% ipython --no-banner

In [1]: import numpy as np

In [2]: np.set_printoptions(precision=4, suppress=True, linewidth=160)

In [3]: M = np.loadtxt("layer18.csv", delimiter=",")

In [4]: M
Out[4]: 
array([[-0.022 ,  1.0068,  0.0042],
       [-0.0599,  0.927 , -0.0342],
       [ 0.0243,  0.9636, -0.0414],
       [ 0.0184,  1.0314, -0.0471],
       [ 0.0053,  0.9251, -0.1056],
       [ 0.081 ,  1.0624, -0.047 ],
       [-0.0286,  0.9371, -0.0298],
       [ 0.0421,  1.0424, -0.029 ],
       [ 2.9382,  0.0776,  0.0752],
       [ 2.9524,  0.0563, -0.0502],
       [ 3.0541, -0.0074,  0.0191],
       [ 2.9588, -0.0034,  0.0236],
       [ 2.9968, -0.0303,  0.0087],
       [ 2.986 ,  0.0153, -0.0549],
       [ 3.0568,  0.0006, -0.0128],
       [ 2.9729,  0.0056, -0.0216],
       [ 0.9886,  1.018 ,  0.0077],
       [ 1.0723,  1.0231, -0.0404],
       [ 1.0539,  1.0309,  0.0164],
       [ 0.9745,  0.9573, -0.0009],
       [ 1.0616,  0.9525, -0.0071],
       [ 0.903 ,  1.0161, -0.0419],
       [ 1.0496,  0.9837,  0.0023],
       [ 1.0638,  0.9329,  0.0903]])

In [5]: left, sig, Vt = np.linalg.svd(M)

In [6]: np.argmax(sig[:-1] / (sig[1:] + 1e-6)) + 1
Out[6]: np.int64(2)

In [7]: A2 = left[:, :2] @ np.diag(sig[:2]) @ Vt[:2]

In [8]: round(np.linalg.norm(M - A2, 2), 4), round(sig[2], 4)
Out[8]: (np.float64(0.1972), np.float64(0.1972))

In [9]: print(np.round(np.abs(M - A2).max(), 4))
0.1071

In [10]: np.round(np.linalg.norm(M - A2) / np.linalg.norm(M), 4)
Out[10]: np.float64(0.0202)

In [11]: print(np.linalg.matrix_rank(A2))
2

In [12]: C = M[[4, 19]].astype(float)

In [13]: for _ in range(6):
    ...:     idx = np.linalg.norm(M[:, None] - C, axis=-1).argmin(axis=1)
    ...:     C = np.array([M[idx == j].mean(axis=0) for j in range(2)])
    ...: 

In [14]: idx
Out[14]: array([0, 0, 0, 0, 0, 0, 0, 0, 1, 1, 1, 1, 1, 1, 1, 1, 0, 0, 0, 0, 0, 0, 0, 0])

In [15]: C[1] - C[0]
Out[15]: array([ 2.4753, -0.9739,  0.0174])

In [16]: C
Out[16]: 
array([[ 0.5142,  0.9881, -0.019 ],
       [ 2.9895,  0.0143, -0.0016]])

In [17]: d = np.linalg.norm(M[:, None] - M[None], axis=-1)

In [18]: d[:5, :5]
Out[18]: 
array([[0.    , 0.0963, 0.078 , 0.0698, 0.1396],
       [0.0963, 0.    , 0.0921, 0.1311, 0.0967],
       [0.078 , 0.0921, 0.    , 0.0683, 0.0772],
       [0.0698, 0.1311, 0.0683, 0.    , 0.122 ],
       [0.1396, 0.0967, 0.0772, 0.122 , 0.    ]])

In [19]: d.shape
Out[19]: (24, 24)

In [20]: print(d[3].round(6).argsort(kind="stable")[:4])
[3 7 2 0]

In [21]: proj = M @ np.linalg.solve(M.T @ M, M.T)

In [22]: round(np.trace(proj), 4)
Out[22]: np.float64(3.0)

In [23]: np.allclose(proj @ proj, proj)
Out[23]: True

In [24]: feats = np.load("mat.npy")

In [25]: feats
Out[25]: 
array([[ 3,  4,  5,  6,  7,  8,  9],
       [10, 11, 12, 13, 14, 15, 16],
       [17, 18, 19, 20, 21, 22, 23],
       [24, 25, 26, 27, 28, 29, 30],
       [31, 32, 33, 34, 35, 36, 37],
       [38, 39, 40, 41, 42, 43, 44]])

In [26]: np.abs(np.diag(np.linalg.qr(feats)[1])) > 1e-9
Out[26]: array([ True,  True, False, False, False, False])

In [27]: C = np.sign(np.array([[3, -5, -4, -8], [5, 8, -9, 2], [6, 1, 8, 5], [8, -6, 8, 0]]))

In [28]: A2 = (np.tril(C, -1) + np.eye(4)) @ (np.triu(C, 1) + np.eye(4))

In [29]: w = np.array([-3, -1, -3, -1])

In [30]: F = np.rint(A2 * w @ np.linalg.inv(A2)) + 0

In [31]: F
Out[31]: 
array([[ -5.,   4.,  -4.,   2.],
       [  0.,  -3.,   0.,   0.],
       [ -4.,   4.,  -5.,   2.],
       [-12.,  16., -12.,   5.]])

In [32]: rng = np.random.default_rng(89815)

In [33]: idx = rng.permutation(4)

In [34]: idx
Out[34]: array([1, 0, 3, 2])

In [35]: A2 = F[idx][:, idx]

In [36]: np.diag(A2)
Out[36]: array([-3., -5.,  5., -5.])

In [37]: round(np.linalg.det(A2), 4), np.round(np.linalg.det(F[idx]), 4)
Out[37]: (np.float64(9.0), np.float64(9.0))

In [38]: A2
Out[38]: 
array([[ -3.,   0.,   0.,   0.],
       [  4.,  -5.,   2.,  -4.],
       [ 16., -12.,   5., -12.],
       [  4.,  -4.,   2.,  -5.]])

In [39]: np.linalg.eigvals(F)
Out[39]: array([-3., -1., -1., -3.])

In [40]: np.einsum("ij,ji->", F, F)
Out[40]: np.float64(20.0)

In [41]: np.round(np.linalg.det(2 * F), 4), round(float(np.linalg.det(F)), 4)
Out[41]: (np.float64(144.0), 9.0)

In [42]: round(np.linalg.det(F[::-1]), 4)
Out[42]: np.float64(9.0)

In [43]: r = np.linalg.matrix_rank(feats)

In [44]: r
Out[44]: np.int64(2)

In [45]: ns = np.linalg.svd(feats)[2][r:].T

In [46]: [int(np.linalg.matrix_rank(feats[:i])) for i in range(1, len(feats) + 1)]
Out[46]: [1, 2, 2, 2, 2, 2]

In [47]: np.round(ns @ ns.T, 4) + 0
Out[47]: 
array([[ 0.5357, -0.3571, -0.25  , -0.1429, -0.0357,  0.0714,  0.1786],
       [-0.3571,  0.7143, -0.2143, -0.1429, -0.0714,  0.    ,  0.0714],
       [-0.25  , -0.2143,  0.8214, -0.1429, -0.1071, -0.0714, -0.0357],
       [-0.1429, -0.1429, -0.1429,  0.8571, -0.1429, -0.1429, -0.1429],
       [-0.0357, -0.0714, -0.1071, -0.1429,  0.8214, -0.2143, -0.25  ],
       [ 0.0714,  0.    , -0.0714, -0.1429, -0.2143,  0.7143, -0.3571],
       [ 0.1786,  0.0714, -0.0357, -0.1429, -0.25  , -0.3571,  0.5357]])

In [48]: np.linalg.matrix_rank(feats.T @ feats), np.linalg.matrix_rank(feats @ feats.T)
Out[48]: (np.int64(2), np.int64(2))

In [49]: [int(np.linalg.matrix_rank(np.delete(feats, i, axis=0))) for i in range(6)]
Out[49]: [2, 2, 2, 2, 2, 2]

In [50]: E = np.loadtxt("w.csv", delimiter=",")

In [51]: E
Out[51]: 
array([[ 6., -3.,  0.,  0.,  0.,  0.,  0.],
       [-3.,  8., -3.,  0.,  0.,  0.,  0.],
       [ 0., -3., -3., -3.,  0.,  0.,  0.],
       [ 0.,  0., -3.,  4., -3.,  0.,  0.],
       [ 0.,  0.,  0., -3., -8., -3.,  0.],
       [ 0.,  0.,  0.,  0., -3., -2., -3.],
       [ 0.,  0.,  0.,  0.,  0., -3.,  3.]])

In [52]: idx = rng.permutation(7)

In [53]: idx
Out[53]: array([0, 1, 5, 4, 6, 2, 3])

In [54]: A2 = E[idx][:, idx]

In [55]: np.diag(A2)
Out[55]: array([ 6.,  8., -2., -8.,  3., -3.,  4.])

In [56]: A2
Out[56]: 
array([[ 6., -3.,  0.,  0.,  0.,  0.,  0.],
       [-3.,  8.,  0.,  0.,  0., -3.,  0.],
       [ 0.,  0., -2., -3., -3.,  0.,  0.],
       [ 0.,  0., -3., -8.,  0.,  0., -3.],
       [ 0.,  0., -3.,  0.,  3.,  0.,  0.],
       [ 0., -3.,  0.,  0.,  0., -3., -3.],
       [ 0.,  0.,  0., -3.,  0., -3.,  4.]])

In [57]: def softmax(z):
    ...:     e = np.exp(z - z.max(axis=-1, keepdims=True))
    ...:     return e / e.sum(axis=-1, keepdims=True)
    ...: 

In [58]: softmax(feats).sum(axis=1)
Out[58]: array([1., 1., 1., 1., 1., 1.])

In [59]: softmax(feats[1])
Out[59]: array([0.0016, 0.0043, 0.0116, 0.0315, 0.0856, 0.2328, 0.6327])

In [60]: scores = feats @ feats.T / np.sqrt(7)

In [61]: softmax(scores).round(6).argmax(axis=1)
Out[61]: array([5, 5, 5, 5, 5, 5])

In [62]: np.round(softmax(scores + np.triu(np.full(scores.shape, -np.inf), 1)), 4) + 0
Out[62]: 
array([[1., 0., 0., 0., 0., 0.],
       [0., 1., 0., 0., 0., 0.],
       [0., 0., 1., 0., 0., 0.],
       [0., 0., 0., 1., 0., 0.],
       [0., 0., 0., 0., 1., 0.],
       [0., 0., 0., 0., 0., 1.]])

In [63]: print(np.round(softmax(scores), 4) + 0)
[[0. 0. 0. 0. 0. 1.]
 [0. 0. 0. 0. 0. 1.]
 [0. 0. 0. 0. 0. 1.]
 [0. 0. 0. 0. 0. 1.]
 [0. 0. 0. 0. 0. 1.]
 [0. 0. 0. 0. 0. 1.]]

In [64]: x = np.array([0, 2, 2, -1, -1, 0, 1])

In [65]: a = np.maximum(E @ x, 0)

In [66]: print(np.maximum(E @ x, 0) - np.maximum(-E @ x, 0))
[-6. 10. -9. -7. 11.  0.  3.]

In [67]: a
Out[67]: array([ 0., 10.,  0.,  0., 11.,  0.,  3.])

In [68]: E * (a > 1e-9)[:, None]
Out[68]: 
array([[ 0., -0.,  0.,  0.,  0.,  0.,  0.],
       [-3.,  8., -3.,  0.,  0.,  0.,  0.],
       [ 0., -0., -0., -0.,  0.,  0.,  0.],
       [ 0.,  0., -0.,  0., -0.,  0.,  0.],
       [ 0.,  0.,  0., -3., -8., -3.,  0.],
       [ 0.,  0.,  0.,  0., -0., -0., -0.],
       [ 0.,  0.,  0.,  0.,  0., -3.,  3.]])

In [69]: np.maximum(E @ (3 * x), 0)
Out[69]: array([ 0., 30.,  0.,  0., 33.,  0.,  9.])

In [70]: np.flatnonzero(a > 1e-9)
Out[70]: array([1, 4, 6])

In [71]: arr = np.loadtxt("run15.csv", delimiter=",")

In [72]: arr
Out[72]: 
array([[-0.4639, -0.6136, -0.1214, -0.4603, -0.0597],
       [ 0.3312,  0.5205,  0.0243,  0.2609,  0.0069],
       [-1.3582, -2.1209,  0.056 , -1.4627, -0.0744],
       [ 0.4843,  0.822 , -0.0056,  0.5491, -0.0364],
       [-0.7291, -1.1916,  0.0228, -0.7694,  0.0414],
       [ 0.521 ,  0.9821,  0.0127,  0.6509, -0.0303],
       [ 0.3974,  0.4752,  0.0441,  0.2678, -0.0218],
       [ 1.7144,  2.4997, -0.0246,  1.759 ,  0.0138],
       [ 2.2979,  3.3751, -0.0057,  2.3866, -0.0235],
       [-0.4492, -0.689 , -0.0557, -0.4804,  0.0012],
       [ 0.0478,  0.204 , -0.0148,  0.1519,  0.0095],
       [-1.2152, -1.8696, -0.1152, -1.252 , -0.0185],
       [-1.2182, -1.9032,  0.082 , -1.2091, -0.0377],
       [ 1.6376,  2.5161,  0.016 ,  1.6439, -0.0487],
       [-0.2582, -0.3054, -0.0233, -0.2449,  0.008 ],
       [ 0.1739,  0.2436, -0.0098,  0.1167, -0.0474],
       [ 0.7995,  1.0901, -0.0615,  0.8625,  0.0306],
       [ 0.073 ,  0.1654, -0.0826,  0.0721, -0.0229],
       [ 1.2205,  1.7161, -0.0499,  1.058 , -0.0162],
       [ 0.3801,  0.602 , -0.0214,  0.3915, -0.0367],
       [-0.2897, -0.4912, -0.0244, -0.2955, -0.0008],
       [-2.7715, -4.1176,  0.0209, -2.8567,  0.0725],
       [ 3.8538,  5.6596,  0.0973,  3.7441, -0.0181],
       [ 1.4697,  2.286 ,  0.0208,  1.4377,  0.0128],
       [-1.0428, -1.637 , -0.0497, -1.1282, -0.044 ],
       [ 1.5463,  2.2484,  0.0214,  1.562 ,  0.0449],
       [-0.1792, -0.4369, -0.0629, -0.2636,  0.062 ],
       [ 1.9514,  2.8678,  0.042 ,  1.8949,  0.0216],
       [-1.7479, -2.6287,  0.0017, -1.7105,  0.0366],
       [-1.145 , -1.9366, -0.0179, -1.1703,  0.0055],
       [ 1.2909,  2.079 , -0.0341,  1.364 ,  0.0524]])

In [73]: np.linalg.matrix_rank(arr, rtol=0.1)
Out[73]: np.int64(1)
